% python3 -q
>>> import numpy as np
>>> import numpy.linalg as la
>>> np.set_printoptions(precision=2, suppress=True, linewidth=140, legacy="1.25")
>>> feats = np.load("test4.npy")
>>> feats
array([[ 4,  4,  4,  4,  4,  4,  4,  4,  4,  4,  4,  4,  4,  4],
       [ 4,  8,  8,  8,  8,  8,  8,  8,  8,  8,  8,  8,  8,  8],
       [ 4,  8, 12, 12, 12, 12, 12, 12, 12, 12, 12, 12, 12, 12],
       [ 4,  8, 12, 16, 16, 16, 16, 16, 16, 16, 16, 16, 16, 16],
       [ 4,  8, 12, 16, 20, 20, 20, 20, 20, 20, 20, 20, 20, 20],
       [ 4,  8, 12, 16, 20, 24, 24, 24, 24, 24, 24, 24, 24, 24],
       [ 4,  8, 12, 16, 20, 24, 28, 28, 28, 28, 28, 28, 28, 28],
       [ 4,  8, 12, 16, 20, 24, 28, 32, 32, 32, 32, 32, 32, 32],
       [ 4,  8, 12, 16, 20, 24, 28, 32, 36, 36, 36, 36, 36, 36],
       [ 4,  8, 12, 16, 20, 24, 28, 32, 36, 40, 40, 40, 40, 40],
       [ 4,  8, 12, 16, 20, 24, 28, 32, 36, 40, 44, 44, 44, 44],
       [ 4,  8, 12, 16, 20, 24, 28, 32, 36, 40, 44, 48, 48, 48],
       [ 4,  8, 12, 16, 20, 24, 28, 32, 36, 40, 44, 48, 52, 52],
       [ 4,  8, 12, 16, 20, 24, 28, 32, 36, 40, 44, 48, 52, 56]])
>>> f = np.array([2, 3])
>>> np.convolve(feats[13], f)
array([  8,  28,  48,  68,  88, 108, 128, 148, 168, 188, 208, 228, 248, 268, 168])
>>> vals, V = la.eigh(feats)
>>> x0 = np.array([2, 2, 0, 0, 1, 0, 1, 1, 3, 3, 0, 0, 2, 0])
>>> round(float(x0 @ feats @ x0 / (x0 @ x0)), 2), round(vals[0], 2), round(float(vals[-1]), 2)
(138.06, 1.01, 341.18)
>>> (np.sign(V[:, -1].round(6)) == np.sign(V[0, -1].round(6))).astype(int)
array([1, 1, 1, 1, 1, 1, 1, 1, 1, 1, 1, 1, 1, 1])
>>> G = feats.T @ feats
>>> la.matrix_rank(G)
14
>>> np.allclose(G, G.T)
True
>>> np.diag(G)
array([  224,   848,  1808,  3040,  4480,  6064,  7728,  9408, 11040, 12560, 13904, 15008, 15808, 16240])
>>> x0 = np.array([-1, 2, 2, 3, -2, 3, 1, -3, 2, 0, -1, -3, 0, 2])
>>> a = np.maximum(feats @ x0, 0)
>>> np.flatnonzero(a > 1e-9)
array([ 0,  1,  2,  3,  4,  5,  6,  7,  8,  9, 10, 11, 12, 13])
>>> A = np.loadtxt("layer10.csv", delimiter=",")
>>> A
array([[-4., -9., -1., -1., -9., -4.,  8.],
       [-1., -3., -6., -2.,  1., -2., -6.],
       [ 1.,  9.,  9.,  2.,  7., -6.,  0.],
       [-3.,  2.,  5., -8.,  4., -1., -4.],
       [ 4., -3., -9.,  8., -6., -4.,  9.],
       [ 5., -7., -8.,  8.,  8.,  6., -4.],
       [ 9.,  4.,  9., -5., -2., -1., -2.]])
>>> M2 = la.inv(A)
>>> (np.abs(M2) > 1e-9).astype(int)
array([[1, 1, 1, 1, 1, 1, 1],
       [1, 1, 1, 1, 1, 1, 1],
       [1, 1, 1, 1, 1, 1, 1],
       [1, 1, 1, 1, 1, 1, 1],
       [1, 1, 1, 1, 1, 1, 1],
       [1, 1, 1, 1, 1, 1, 1],
       [1, 1, 1, 1, 1, 1, 1]])
>>> np.round(A @ M2, 2) + 0
array([[1., 0., 0., 0., 0., 0., 0.],
       [0., 1., 0., 0., 0., 0., 0.],
       [0., 0., 1., 0., 0., 0., 0.],
       [0., 0., 0., 1., 0., 0., 0.],
       [0., 0., 0., 0., 1., 0., 0.],
       [0., 0., 0., 0., 0., 1., 0.],
       [0., 0., 0., 0., 0., 0., 1.]])
>>> round(float(la.cond(A)), 2)
11.56
>>> np.round(la.inv(M2), 2) + 0
array([[-4., -9., -1., -1., -9., -4.,  8.],
       [-1., -3., -6., -2.,  1., -2., -6.],
       [ 1.,  9.,  9.,  2.,  7., -6.,  0.],
       [-3.,  2.,  5., -8.,  4., -1., -4.],
       [ 4., -3., -9.,  8., -6., -4.,  9.],
       [ 5., -7., -8.,  8.,  8.,  6., -4.],
       [ 9.,  4.,  9., -5., -2., -1., -2.]])
